In [1]: import numpy as np

In [2]: np.set_printoptions(precision=2, suppress=True, linewidth=200)

In [3]: A = np.load("case8.npy")

In [4]: A
Out[4]: 
array([[0, 0, 0, 0, 0, 0, 0, 0, 0, 0, 1],
       [0, 0, 0, 0, 0, 0, 0, 0, 3, 0, 0],
       [0, 0, 0, 0, 0, 0, 0, 0, 0, 3, 0],
       [0, 0, 0, 3, 0, 0, 0, 0, 0, 0, 0],
       [0, 0, 0, 0, 1, 0, 0, 0, 0, 0, 0],
       [0, 0, 1, 0, 0, 0, 0, 0, 0, 0, 0],
       [0, 0, 0, 0, 0, 3, 0, 0, 0, 0, 0],
       [0, 0, 0, 0, 0, 0, 5, 0, 0, 0, 0],
       [2, 0, 0, 0, 0, 0, 0, 0, 0, 0, 0],
       [0, 0, 0, 0, 0, 0, 0, 0, 0, 0, 0],
       [0, 0, 0, 0, 0, 0, 0, 3, 0, 0, 0]])

In [5]: np.allclose(A[:-1].T @ np.linalg.lstsq(A[:-1].T, A[-1])[0], A[-1])
Out[5]: False

In [6]: np.unique(A.round(6), axis=0).shape
Out[6]: (11, 11)

In [7]: print(np.linalg.lstsq(A[:-1].T, A[-1])[2])
9

In [8]: round(np.trace(np.linalg.pinv(A) @ A), 2)
Out[8]: np.float64(10.0)

In [9]: print((A + A.T) / 2)
[[0.  0.  0.  0.  0.  0.  0.  0.  1.  0.  0.5]
 [0.  0.  0.  0.  0.  0.  0.  0.  1.5 0.  0. ]
 [0.  0.  0.  0.  0.  0.5 0.  0.  0.  1.5 0. ]
 [0.  0.  0.  3.  0.  0.  0.  0.  0.  0.  0. ]
 [0.  0.  0.  0.  1.  0.  0.  0.  0.  0.  0. ]
 [0.  0.  0.5 0.  0.  0.  1.5 0.  0.  0.  0. ]
 [0.  0.  0.  0.  0.  1.5 0.  2.5 0.  0.  0. ]
 [0.  0.  0.  0.  0.  0.  2.5 0.  0.  0.  1.5]
 [1.  1.5 0.  0.  0.  0.  0.  0.  0.  0.  0. ]
 [0.  0.  1.5 0.  0.  0.  0.  0.  0.  0.  0. ]
 [0.5 0.  0.  0.  0.  0.  0.  1.5 0.  0.  0. ]]

In [10]: np.linalg.matrix_power(A, 4)
Out[10]: 
array([[ 0,  0,  0,  0,  0, 45,  0,  0,  0,  0,  0],
       [ 0,  0,  0,  0,  0,  0,  0, 18,  0,  0,  0],
       [ 0,  0,  0,  0,  0,  0,  0,  0,  0,  0,  0],
       [ 0,  0,  0, 81,  0,  0,  0,  0,  0,  0,  0],
       [ 0,  0,  0,  0,  1,  0,  0,  0,  0,  0,  0],
       [ 0,  0,  0,  0,  0,  0,  0,  0,  0,  0,  0],
       [ 0,  0,  0,  0,  0,  0,  0,  0,  0,  0,  0],
       [ 0,  0,  0,  0,  0,  0,  0,  0,  0, 45,  0],
       [ 0,  0,  0,  0,  0,  0, 30,  0,  0,  0,  0],
       [ 0,  0,  0,  0,  0,  0,  0,  0,  0,  0,  0],
       [ 0,  0, 45,  0,  0,  0,  0,  0,  0,  0,  0]])

In [11]: print(np.round(np.linalg.det(A), 2))
0.0

In [12]: np.sort(np.abs(np.linalg.eigvals(A)))
Out[12]: array([0., 0., 0., 0., 0., 0., 0., 0., 0., 1., 3.])

In [13]: np.allclose(A @ A.T, A.T @ A)
Out[13]: False

In [14]: Uu, sv, vt = np.linalg.svd(A)

In [15]: vecs = vt[:(sv > 1e-8).sum()]

In [16]: rng = np.random.default_rng(3026)

In [17]: x0 = A[3] + -3 * A[8] + rng.integers(2) * np.eye(11)[0]

In [18]: x0
Out[18]: array([-6.,  0.,  0.,  3.,  0.,  0.,  0.,  0.,  0.,  0.,  0.])

In [19]: print(np.allclose(vecs.T @ vecs @ x0, x0))
True

In [20]: np.diag(vecs.T @ vecs)
Out[20]: array([1., 0., 1., 1., 1., 1., 1., 1., 1., 1., 1.])

In [21]: print(vecs.T @ vecs)
[[1. 0. 0. 0. 0. 0. 0. 0. 0. 0. 0.]
 [0. 0. 0. 0. 0. 0. 0. 0. 0. 0. 0.]
 [0. 0. 1. 0. 0. 0. 0. 0. 0. 0. 0.]
 [0. 0. 0. 1. 0. 0. 0. 0. 0. 0. 0.]
 [0. 0. 0. 0. 1. 0. 0. 0. 0. 0. 0.]
 [0. 0. 0. 0. 0. 1. 0. 0. 0. 0. 0.]
 [0. 0. 0. 0. 0. 0. 1. 0. 0. 0. 0.]
 [0. 0. 0. 0. 0. 0. 0. 1. 0. 0. 0.]
 [0. 0. 0. 0. 0. 0. 0. 0. 1. 0. 0.]
 [0. 0. 0. 0. 0. 0. 0. 0. 0. 1. 0.]
 [0. 0. 0. 0. 0. 0. 0. 0. 0. 0. 1.]]

In [22]: np.linalg.matrix_rank(np.vstack([A, x0]))
Out[22]: np.int64(10)

In [23]: np.round(np.linalg.norm(x0 - vecs.T @ vecs @ x0), 2)
Out[23]: np.float64(0.0)

In [24]: Uu, sv, vt = np.linalg.svd(A)

In [25]: np.argmax(sv[:-1] / (sv[1:] + 1e-6)) + 1
Out[25]: np.int64(10)

In [26]: B = Uu[:, :10] @ np.diag(sv[:10]) @ vt[:10]

In [27]: np.round(np.linalg.norm(A - B, 2), 2), sv[10]
Out[27]: (np.float64(0.0), np.float64(0.0))

In [28]: np.linalg.matrix_rank(A, rtol=0.05)
Out[28]: np.int64(10)

In [29]: np.abs(A - B).max()
Out[29]: np.float64(0.0)

In [30]: B
Out[30]: 
array([[0., 0., 0., 0., 0., 0., 0., 0., 0., 0., 1.],
       [0., 0., 0., 0., 0., 0., 0., 0., 3., 0., 0.],
       [0., 0., 0., 0., 0., 0., 0., 0., 0., 3., 0.],
       [0., 0., 0., 3., 0., 0., 0., 0., 0., 0., 0.],
       [0., 0., 0., 0., 1., 0., 0., 0., 0., 0., 0.],
       [0., 0., 1., 0., 0., 0., 0., 0., 0., 0., 0.],
       [0., 0., 0., 0., 0., 3., 0., 0., 0., 0., 0.],
       [0., 0., 0., 0., 0., 0., 5., 0., 0., 0., 0.],
       [2., 0., 0., 0., 0., 0., 0., 0., 0., 0., 0.],
       [0., 0., 0., 0., 0., 0., 0., 0., 0., 0., 0.],
       [0., 0., 0., 0., 0., 0., 0., 3., 0., 0., 0.]])

In [31]: K = np.loadtxt("block1.csv", delimiter=",")

In [32]: print(K)
[[1. 0. 3. 2. 2.]
 [1. 0. 3. 0. 0.]
 [3. 0. 1. 2. 0.]
 [3. 2. 3. 1. 3.]
 [2. 1. 1. 1. 2.]
 [3. 0. 2. 3. 3.]
 [3. 3. 1. 2. 1.]
 [0. 0. 3. 2. 3.]
 [1. 2. 1. 1. 2.]
 [0. 1. 2. 3. 2.]
 [1. 0. 3. 0. 1.]
 [0. 0. 2. 0. 0.]
 [3. 2. 3. 1. 3.]]

In [33]: r0, r1 = K[1], K[4]

In [34]: r0 @ r1
Out[34]: np.float64(5.0)

In [35]: pr = (r0 @ r1) / (r0 @ r0) * r0

In [36]: round(float(np.linalg.norm(r0 + r1) ** 2 + np.linalg.norm(r0 - r1) ** 2), 2)
Out[36]: 42.0

In [37]: (r1 - pr) @ r0
Out[37]: np.float64(0.0)

In [38]: B = np.c_[K[:, :1] @ np.array([[0]]), np.array([-2, -1, -1, 2, 1, 1, 2, -1, -1, 2, -1, 0, 0])]

In [39]: B
Out[39]: 
array([[ 0., -2.],
       [ 0., -1.],
       [ 0., -1.],
       [ 0.,  2.],
       [ 0.,  1.],
       [ 0.,  1.],
       [ 0.,  2.],
       [ 0., -1.],
       [ 0., -1.],
       [ 0.,  2.],
       [ 0., -1.],
       [ 0.,  0.],
       [ 0.,  0.]])

In [40]: np.linalg.matrix_rank(B)
Out[40]: np.int64(1)

In [41]: np.linalg.norm(np.linalg.qr(K)[0].T @ B, axis=0) ** 2 / ((B ** 2).sum(axis=0) + 1e-12)
Out[41]: array([0.  , 0.39])

In [42]: np.linalg.matrix_rank(np.c_[K, B])
Out[42]: np.int64(6)

In [43]: np.linalg.norm(B - K @ np.linalg.lstsq(K, B)[0], axis=0)
Out[43]: array([0.  , 3.76])

In [44]: M = np.load("out19.npy")

In [45]: print(M)
[[ 0.98  0.1   0.06 -0.02  0.13 -0.02 -0.06  0.06]
 [ 0.1   0.52 -0.29  0.1  -0.67  0.1   0.29 -0.29]
 [ 0.06 -0.29  0.83  0.06 -0.4   0.06  0.17 -0.17]
 [-0.02  0.1   0.06  0.98  0.13 -0.02 -0.06  0.06]
 [ 0.13 -0.67 -0.4   0.13  0.06  0.13  0.4  -0.4 ]
 [-0.02  0.1   0.06 -0.02  0.13  0.98 -0.06  0.06]
 [-0.06  0.29  0.17 -0.06  0.4  -0.06  0.83  0.17]
 [ 0.06 -0.29 -0.17  0.06 -0.4   0.06  0.17  0.83]]

In [46]: # equal to its transpose

In [47]: lab = rng.permutation(8)

In [48]: B = M[:, lab] * rng.choice([-1, 1], 8)

In [49]: print(B)
[[ 0.02 -0.06  0.06 -0.06  0.13  0.02 -0.98  0.1 ]
 [-0.1   0.29 -0.29  0.29 -0.67 -0.1  -0.1   0.52]
 [-0.06 -0.83 -0.17  0.17 -0.4  -0.06 -0.06 -0.29]
 [ 0.02 -0.06  0.06 -0.06  0.13 -0.98  0.02  0.1 ]
 [-0.13  0.4  -0.4   0.4   0.06 -0.13 -0.13 -0.67]
 [-0.98 -0.06  0.06 -0.06  0.13  0.02  0.02  0.1 ]
 [ 0.06 -0.17  0.17  0.83  0.4   0.06  0.06  0.29]
 [-0.06  0.17  0.83  0.17 -0.4  -0.06 -0.06 -0.29]]

In [50]: Uu, _, vt = np.linalg.svd(M.T @ B)

In [51]: np.round(np.linalg.lstsq(M, B)[0], 2) + 0
Out[51]: 
array([[ 0.,  0.,  0.,  0.,  0.,  0., -1.,  0.],
       [ 0.,  0.,  0.,  0.,  0.,  0.,  0.,  1.],
       [ 0., -1.,  0.,  0.,  0.,  0.,  0.,  0.],
       [ 0.,  0.,  0.,  0.,  0., -1.,  0.,  0.],
       [ 0.,  0.,  0.,  0.,  1.,  0.,  0.,  0.],
       [-1.,  0.,  0.,  0.,  0.,  0.,  0.,  0.],
       [ 0.,  0.,  0.,  1.,  0.,  0.,  0.,  0.],
       [ 0.,  0.,  1.,  0.,  0.,  0.,  0.,  0.]])

In [52]: vals, vecs = np.linalg.eigh(M)

In [53]: np.round(vecs.T @ M @ vecs, 2) + 0
Out[53]: 
array([[-1.,  0.,  0.,  0.,  0.,  0.,  0.,  0.],
       [ 0.,  1.,  0.,  0.,  0.,  0.,  0.,  0.],
       [ 0.,  0.,  1.,  0.,  0.,  0.,  0.,  0.],
       [ 0.,  0.,  0.,  1.,  0.,  0.,  0.,  0.],
       [ 0.,  0.,  0.,  0.,  1.,  0.,  0.,  0.],
       [ 0.,  0.,  0.,  0.,  0.,  1.,  0.,  0.],
       [ 0.,  0.,  0.,  0.,  0.,  0.,  1.,  0.],
       [ 0.,  0.,  0.,  0.,  0.,  0.,  0.,  1.]])

In [54]: np.linalg.eigvalsh(M + 5 * np.eye(8))
Out[54]: array([4., 6., 6., 6., 6., 6., 6., 6.])

In [55]: np.linalg.eigvalsh(M @ M)
Out[55]: array([1., 1., 1., 1., 1., 1., 1., 1.])

In [56]: np.round(vals.sum(), 2), np.trace(M)
Out[56]: (np.float64(6.0), np.float64(6.0))

In [57]: (vals > 1e-8).sum(), (vals < -1e-8).sum()
Out[57]: (np.int64(7), np.int64(1))

In [58]: np.linalg.svd(M, compute_uv=False)
Out[58]: array([1., 1., 1., 1., 1., 1., 1., 1.])

In [59]: print(vals)
[-1.  1.  1.  1.  1.  1.  1.  1.]

In [60]: print(vecs @ np.diag(vals) @ vecs.T)
[[ 0.98  0.1   0.06 -0.02  0.13 -0.02 -0.06  0.06]
 [ 0.1   0.52 -0.29  0.1  -0.67  0.1   0.29 -0.29]
 [ 0.06 -0.29  0.83  0.06 -0.4   0.06  0.17 -0.17]
 [-0.02  0.1   0.06  0.98  0.13 -0.02 -0.06  0.06]
 [ 0.13 -0.67 -0.4   0.13  0.06  0.13  0.4  -0.4 ]
 [-0.02  0.1   0.06 -0.02  0.13  0.98 -0.06  0.06]
 [-0.06  0.29  0.17 -0.06  0.4  -0.06  0.83  0.17]
 [ 0.06 -0.29 -0.17  0.06 -0.4   0.06  0.17  0.83]]
